>>> import numpy as np
>>> import numpy.linalg as la
>>> np.set_printoptions(precision=4, suppress=True, linewidth=200)
>>> other = np.array([[3, 0, 1, 4], [-8, -7, -4, -1], [-1, -2, -4, -4], [6, -2, 9, -1]])
>>> J = np.tril(other)
>>> J
array([[ 3,  0,  0,  0],
       [-8, -7,  0,  0],
       [-1, -2, -4,  0],
       [ 6, -2,  9, -1]])
>>> other = np.array([[-3, 3], [-1, 3], [-3, -3], [0, 2]])
>>> la.matrix_rank(J @ other)
np.int64(2)
>>> P = np.triu(np.array([[-2, 1, 2, -1], [0, -3, -2, 1], [-1, -1, 1, 1], [2, -1, -2, 1]]), 1) + np.eye(4)
>>> other = P @ J @ la.inv(P)
>>> np.trace(other), np.trace(J)
(np.float64(-9.0), np.int64(-9))
>>> P @ J - J @ P
array([[-16., -12., -23.,   4.],
       [  8.,  10.,  19.,  -2.],
       [  6.,  -1.,   7.,   4.],
       [  0.,  -6., -16.,  -1.]])
>>> la.matrix_rank(other)
np.int64(4)
>>> other
array([[-13.,   4.,  17., -33.],
       [  0.,  -5.,   7.,  -3.],
       [  5.,  -9., -23.,  36.],
       [  6.,  -8., -19.,  32.]])
>>> round(la.det(other), 4)
np.float64(-84.0)
>>> W = np.array([[2, 1, -1, 3], [-1, -3, 0, 2], [-3, 1, 2, -2], [3, 3, 3, -2]])
>>> coef = np.array([2, 0, -1, -2])
>>> hid = np.maximum(other @ W + coef, 0)
>>> (hid > 0).astype(int)
array([[0, 0, 0, 0],
       [0, 1, 1, 0],
       [1, 1, 1, 0],
       [1, 1, 1, 0]])
>>> basis = np.array([[2, -3], [-3, -3], [1, 0], [3, -3]])
>>> (hid @ basis).round(6).argmax(axis=1)
array([0, 0, 0, 0])
>>> W @ basis
array([[  9, -18],
       [ 13,   6],
       [-13,  12],
       [ -6, -12]])
>>> np.prod(np.diag(J)), round(float(la.det(J)), 4)
(np.int64(-84), -84.0)
>>> la.matrix_power(J - np.diag(np.diag(J)), 4)
array([[0, 0, 0, 0],
       [0, 0, 0, 0],
       [0, 0, 0, 0],
       [0, 0, 0, 0]])
>>> sig = 3 * 0.9 ** np.arange(9)
>>> rng = np.random.default_rng(71)
>>> arr = rng.normal(size=(39, 9)) * rng.permutation(sig)
>>> arr
array([[ 0.1066,  0.9179, -0.1755, -0.2404,  1.5075,  0.7326,  0.6792, -1.8349, -1.3845],
       [-0.6705,  1.3101,  0.0725, -1.0634,  1.1328,  0.4676, -2.2469,  0.6992, -1.032 ],
       [ 0.4651,  0.8175, -1.5281,  3.257 , -3.03  ,  1.2331,  1.2637, -0.2252,  2.9649],
       [-1.3512, -2.4163,  0.0346, -2.5261, -0.2227,  0.3854,  2.9939, -0.2957,  0.2502],
       [ 1.4398,  1.4064, -0.1855,  2.4463, -3.0024, -0.754 , -1.3538, -0.4123,  1.4565],
       [ 0.0417,  1.6863, -2.1577, -1.542 ,  2.2459, -0.2003, -0.7281, -2.4901,  1.5231],
       [-2.3783,  0.7331, -1.6427, -1.46  ,  4.4907, -1.4538, -1.8053, -0.2814, -4.4128],
       [-0.0269,  0.0447, -0.4773, -2.2765, -0.3076, -0.9701, -0.7017, -1.0684,  1.3595],
       [-0.9102,  1.6292, -1.3863, -0.8129, -2.1341,  0.6032,  2.1591,  0.9435,  3.8034],
       [ 1.0991, -2.7522,  0.286 ,  2.7064,  2.0042,  0.1007,  0.2664,  0.1449, -4.2897],
       [-1.8241,  0.9175,  1.8234, -2.1558, -1.7334,  0.5253,  0.7506, -0.2897, -1.9835],
       [ 1.5979,  1.5458, -2.247 , -4.0064,  1.504 ,  0.1909, -1.8205, -0.3863,  0.2423],
       [ 2.2042,  0.9355,  0.918 ,  1.7304,  0.3502,  0.0187, -0.2311,  0.8451, -1.2736],
       [-2.957 ,  1.6847,  0.997 ,  6.2563,  2.4683, -0.4445, -0.9887,  2.3932,  1.9598],
       [-3.2249, -1.0607, -0.1335,  2.8789, -1.778 , -3.1819,  1.1844, -1.8777, -0.8023],
       [-3.8091, -0.9527, -0.085 , -5.0411, -3.1641,  0.4251, -1.0257,  0.9156, -1.5561],
       [-2.5639, -2.0525,  0.8091,  2.5553,  0.5052,  1.1103,  1.5547, -1.7513, -2.2179],
       [-0.2613,  0.29  ,  0.233 , -0.3138, -1.7919,  0.1293,  0.1803, -0.3676,  1.4188],
       [-0.6128, -0.1862,  0.4051, -1.6524,  4.4744, -1.3597,  0.9049, -1.8071, -0.4254],
       [-2.0326, -0.978 ,  2.626 , -1.0732,  0.6541, -0.8302,  3.1159,  3.5113, -2.5715],
       [-3.4425, -1.5496,  1.8376, -0.3243, -6.3526, -1.8389,  0.3941, -0.214 ,  3.3447],
       [ 0.3165, -0.6769, -0.9539, -2.0301, -3.3103, -0.3581,  1.5715, -0.956 , -0.8771],
       [ 0.3796,  2.1837,  0.2253,  0.3907,  1.9821,  0.1927,  0.3018, -0.4782,  3.0567],
       [ 0.4604, -1.1886,  0.845 ,  0.3196, -4.6035,  0.3308, -1.3441, -0.3972,  1.7171],
       [ 1.9397,  1.131 ,  0.3401,  3.4229, -3.1663,  2.1457,  1.6622, -0.8044, -3.803 ],
       [ 0.2008, -0.1117, -1.3926, -1.9363,  1.5772,  0.7269, -0.2827,  0.5879, -0.0779],
       [-3.0429, -1.8098,  0.3294, -0.7516,  0.6067,  1.0081, -2.0354, -1.7162,  0.8949],
       [-0.0819,  0.3674,  0.47  ,  8.9249,  0.2346,  0.2721, -0.5394, -0.7615, -1.7217],
       [ 2.4715,  1.5324, -1.8128, -5.1717,  2.714 ,  1.4184, -0.5716,  0.1235,  0.2573],
       [-1.5493, -1.9115,  0.5765,  2.5472,  0.4612,  1.71  ,  0.3901, -1.0025,  1.2849],
       [-0.6095, -1.3633,  1.1634,  1.6507, -2.4317, -0.7065, -0.145 , -2.0807, -0.7487],
       [-2.3451, -0.3116, -1.4289,  1.3159, -6.0329,  2.8025, -4.0322,  2.0959, -0.0278],
       [-1.5097,  4.7458, -0.4422,  0.4401, -3.8649, -0.8024, -1.0401,  0.7076,  1.1181],
       [ 2.8207, -0.2924, -0.3049, -5.1044,  2.778 , -1.3077, -2.364 ,  2.217 , -1.7368],
       [-2.9809, -1.4005, -0.9956, -1.943 ,  1.7239, -0.139 ,  2.678 ,  0.4931,  1.6844],
       [-4.1287, -1.5232,  0.3398, -1.2448, -0.692 , -0.1816,  1.1397, -0.2078, -0.9976],
       [-1.7957,  0.7348,  1.076 ,  0.3594, -1.7168, -0.6785,  2.5474,  0.5034, -0.3472],
       [ 0.204 ,  0.3966,  0.8977,  1.5616, -6.3796, -1.1513,  0.4762,  0.2232, -1.5485],
       [ 1.1691, -0.1479,  0.0237, -2.6097,  2.8651,  1.9543, -0.0533,  0.9148, -1.6446]])
>>> C2 = np.cov(arr, rowvar=False)
>>> np.argwhere(np.triu(np.abs(np.corrcoef(arr.T)) > 0.8, 1))
array([], shape=(0, 2), dtype=int64)
>>> np.round(np.corrcoef(arr[:, 5], arr[:, 8])[0, 1], 4)
np.float64(-0.0077)
>>> np.argsort(-arr.std(axis=0).round(6), kind="stable")
array([3, 4, 8, 0, 6, 1, 7, 5, 2])
>>> np.median(arr, axis=0)
array([-0.6095,  0.0447,  0.0725, -0.3243,  0.2346,  0.1293,  0.1803, -0.2814, -0.3472])
>>> la.eigvalsh(C2)[::-1]
array([10.6876,  7.0244,  4.5965,  3.6774,  2.3827,  1.8472,  1.5116,  1.1424,  0.6027])
>>> x0 = np.array([1, 2, 2, 0, 1, 1, 3, 1, 0])
>>> y = arr @ x0
>>> np.round(la.lstsq(arr, y)[0], 4) + 0
array([1., 2., 2., 0., 1., 1., 3., 1., 0.])
>>> np.round(la.solve(arr.T @ arr, arr.T @ y), 4) + 0
array([1., 2., 2., 0., 1., 1., 3., 1., 0.])
>>> y = y + 0.05 * rng.normal(size=39)
>>> y
array([  4.0846,  -2.3508,   0.86  ,   2.6994,  -4.3924,  -3.607 ,  -6.8407,  -5.3597,   5.5624,  -0.7186,   4.422 ,  -3.9573,   6.454 ,   3.7911,  -8.8839, -10.6965,  -0.5319,  -0.7419,   3.8779,
        13.9269, -10.0802,  -2.8541,   7.7838,  -8.9217,   8.032 ,  -0.7056, -12.2693,  -0.195 ,   4.4463,  -1.7641,  -6.6508, -19.052 ,   0.0884,  -1.8083,   2.2661,  -4.2188,   7.5995,  -3.0918,
         6.5636])
>>> coef, *_ = la.lstsq(arr, y)
>>> [round(float(la.norm(la.solve(arr.T @ arr + lam * np.eye(9), arr.T @ y))), 2) for lam in (0, 1, 10, 100)]
[4.59, 4.51, 3.94, 1.97]
>>> d = la.norm(arr[:, None] - arr[None], axis=-1)
>>> d[:5, :5]
array([[0.    , 4.1007, 7.5425, 5.659 , 6.7832],
       [4.1007, 0.    , 8.3564, 6.9595, 6.6079],
       [7.5425, 8.3564, 0.    , 8.2831, 4.107 ],
       [5.659 , 6.9595, 8.2831, 0.    , 8.7505],
       [6.7832, 6.6079, 4.107 , 8.7505, 0.    ]])
>>> (d + 1e9 * np.eye(39)).round(6).argmin(axis=1)
array([25, 25,  4, 34, 17,  7, 18, 17, 17, 16, 36, 28,  0, 27, 30, 10, 29,  7,  0, 36, 23, 17,  5, 17, 12, 38, 29, 13, 11, 16, 17, 23,  4, 11,  3,  3, 17, 23, 25])
>>> labels = arr[:, 3] > np.median(arr[:, 3])
>>> f = arr[labels].mean(axis=0) - arr[~labels].mean(axis=0)
>>> labels.astype(int)
array([1, 0, 1, 0, 1, 0, 0, 0, 0, 1, 0, 0, 1, 1, 1, 0, 1, 1, 0, 0, 0, 0, 1, 1, 1, 0, 0, 1, 0, 1, 1, 1, 1, 0, 0, 0, 1, 1, 0])
>>> f
array([ 0.477 ,  0.3939,  0.5584,  4.4578, -1.9312,  0.2077, -0.0598, -0.302 ,  0.03  ])
>>> np.argsort(-np.abs(f).round(6), kind="stable")
array([3, 4, 2, 0, 1, 7, 5, 6, 8])
>>> Xc = arr - arr.mean(axis=0)
>>> evecs = la.svd(Xc)[2][:8]
>>> other = Xc - Xc @ evecs.T @ evecs
>>> la.norm(other, axis=1).round(6).argmax()
np.int64(10)
>>> other.std(axis=0)
array([0.0254, 0.2041, 0.6272, 0.0904, 0.0378, 0.2642, 0.101 , 0.2456, 0.0407])
>>> round(la.norm(other) / la.norm(Xc), 4)
np.float64(0.1342)
>>> np.round(np.cov(Xc @ evecs.T, rowvar=False), 4) + 0
array([[10.6876,  0.    ,  0.    ,  0.    ,  0.    ,  0.    ,  0.    ,  0.    ],
       [ 0.    ,  7.0244,  0.    ,  0.    ,  0.    ,  0.    ,  0.    ,  0.    ],
       [ 0.    ,  0.    ,  4.5965,  0.    ,  0.    ,  0.    ,  0.    ,  0.    ],
       [ 0.    ,  0.    ,  0.    ,  3.6774,  0.    ,  0.    ,  0.    ,  0.    ],
       [ 0.    ,  0.    ,  0.    ,  0.    ,  2.3827,  0.    ,  0.    ,  0.    ],
       [ 0.    ,  0.    ,  0.    ,  0.    ,  0.    ,  1.8472,  0.    ,  0.    ],
       [ 0.    ,  0.    ,  0.    ,  0.    ,  0.    ,  0.    ,  1.5116,  0.    ],
       [ 0.    ,  0.    ,  0.    ,  0.    ,  0.    ,  0.    ,  0.    ,  1.1424]])
>>> np.diag(evecs.T @ evecs)
array([0.9989, 0.9291, 0.3301, 0.9861, 0.9976, 0.8812, 0.9826, 0.8973, 0.9972])
>>> A = np.load("test1.npy")
>>> A
array([[ 0.9923,  0.9843, -0.9951,  0.7857, -0.9414,  0.9983,  0.7969,  0.9974],
       [-0.6469, -0.7739,  0.7616, -0.2821,  0.6351, -0.7699, -0.6696, -0.7064],
       [-0.9955, -0.7163,  0.9801, -0.7163,  0.5717, -0.9901,  0.0997, -0.9837],
       [-0.354 , -0.3627,  0.2543,  0.1391,  0.2913,  0.493 , -0.8875,  0.7616],
       [-0.9478,  0.5915,  0.5784, -0.3095, -0.4542, -0.5441,  0.6751, -0.3799],
       [-0.992 , -0.9986,  0.9984, -0.7779,  0.9901, -0.9986, -0.9931, -0.9964],
       [ 0.1489,  0.9275, -0.7857,  0.3452, -0.8275,  0.9087,  0.6911,  0.9275],
       [ 0.999 ,  0.8426, -0.9923,  0.7114, -0.7211,  0.9861,  0.7616,  0.9468],
       [ 0.1781,  0.9776, -0.8455,  0.1586, -0.9275,  0.7064,  0.9876,  0.508 ],
       [-0.9879, -0.9956,  0.9965, -0.7699,  0.9767, -0.9983, -0.9603, -0.9969],
       [-0.2449, -0.226 ,  0.3095, -0.1684,  0.1586, -0.5299,  0.1974, -0.5915],
       [-0.9964, -0.5511,  0.9716, -0.6291,  0.4301, -0.964 , -0.2729, -0.9087],
       [-0.9447,  0.9935, -0.5649,  0.0997, -0.968 ,  0.8455,  0.968 ,  0.9217],
       [-0.9988,  0.8977,  0.8617, -0.5511, -0.7818, -0.8041,  0.9246, -0.5649],
       [-0.3004,  0.9837, -0.8397,  0.3452, -0.9391,  0.9414,  0.9087,  0.9579],
       [-0.5441, -0.7818,  0.7064, -0.1877,  0.6469, -0.6044, -0.811 , -0.4462],
       [ 0.9935, -0.9458, -0.3969,  0.03  ,  0.8511, -0.7014, -0.2636, -0.9425],
       [ 0.984 ,  0.9661, -0.9861,  0.6469, -0.9015,  0.9869,  0.9015,  0.9716],
       [ 0.9797,  0.1293, -0.8937,  0.5581, -0.0898,  0.9402, -0.5581,  0.9217],
       [ 0.8977, -0.9603,  0.4301, -0.2821,  0.881 , -0.9366, -0.2636, -0.9837],
       [-0.5299,  0.9571, -0.5915,  0.05  , -0.8832,  0.5511,  0.9587,  0.508 ],
       [-0.8717, -0.9963,  0.9899, -0.7352,  0.9785, -0.9984, -0.8896, -0.9987],
       [ 0.4854, -0.1586, -0.1781,  0.04  ,  0.1096, -0.01  ,  0.04  , -0.1586],
       [-0.9993, -0.9993,  0.9998, -0.9087,  0.994 , -0.9999, -0.9801, -0.9998],
       [ 0.01  , -0.9033,  0.7443, -0.4053,  0.7857, -0.9458, -0.2165, -0.9716],
       [ 1.    , -0.4542, -0.9981,  0.8367,  0.3095,  0.9897, -0.2543,  0.8854],
       [ 0.9999,  0.9793, -0.9996,  0.9217, -0.9289,  0.9999,  0.4699,  0.9997],
       [ 0.9997, -0.7352, -0.9468,  0.5227,  0.5717,  0.7114, -0.226 , -0.04  ],
       [-0.8977,  0.354 ,  0.5784, -0.3185, -0.2636, -0.6527,  0.6169, -0.5915],
       [-0.9987,  0.9869,  0.4462, -0.1096, -0.9447,  0.7114,  0.7352,  0.9545],
       [-0.7699, -0.508 ,  0.7064, -0.2729,  0.3885, -0.6911, -0.3885, -0.5915],
       [ 0.9995,  0.9727, -0.9984,  0.8397, -0.9154,  0.9988,  0.8243,  0.9964],
       [-1.    ,  0.9693,  0.9488, -0.508 , -0.8977, -0.3095,  0.5717,  0.7616],
       [-0.1489,  0.1096, -0.04  ,  0.0898, -0.0699,  0.3627, -0.3364,  0.508 ],
       [-0.8875, -0.9816,  0.9705, -0.5511,  0.9354, -0.9785, -0.9391, -0.9667],
       [ 0.9997, -0.7014, -0.9508,  0.4699,  0.5299,  0.5511,  0.2449, -0.4462],
       [ 0.537 ,  0.7487, -0.7531,  0.4053, -0.598 ,  0.9154,  0.    ,  0.9379],
       [-0.9121, -0.3095,  0.821 , -0.508 ,  0.2165, -0.9354,  0.5915, -0.9425],
       [-0.9897,  0.9316,  0.3799, -0.0699, -0.8275,  0.5717,  0.4301,  0.8854],
       [-0.3004, -0.9966,  0.9667, -0.5717,  0.9801, -0.9922, -0.9545, -0.9942],
       [-0.9926,  0.9801,  0.2355, -0.1781, -0.9289,  0.3714,  0.9289,  0.7259],
       [ 0.226 ,  0.9626, -0.8717,  0.4621, -0.8896,  0.968 ,  0.6584,  0.9793],
       [-0.9992,  0.0997,  0.9654, -0.5227, -0.04  , -0.8076, -0.5299, -0.1974]])
>>> d = la.norm(A[:, None] - A[None], axis=-1)
>>> (d + 1e9 * np.eye(43)).round(6).argmin(axis=1)
array([31, 15, 11, 33, 28,  9, 41, 17,  6,  5, 30,  2, 20,  4,  6,  1, 19,  0, 25, 16, 12,  9, 33,  5, 39, 18,  0, 35,  4, 38,  1,  0, 40,  3, 21, 27, 41,  2, 29, 34, 29,  6, 30])
>>> np.flatnonzero(d[7] < d.mean() / 2)
array([ 0,  6,  7,  8, 17, 26, 31, 36, 41])
>>> d[7].round(6).argsort(kind="stable")[:4]
array([ 7, 17, 31,  0])
>>> np.unravel_index(d.round(6).argmax(), d.shape)
(np.int64(23), np.int64(31))
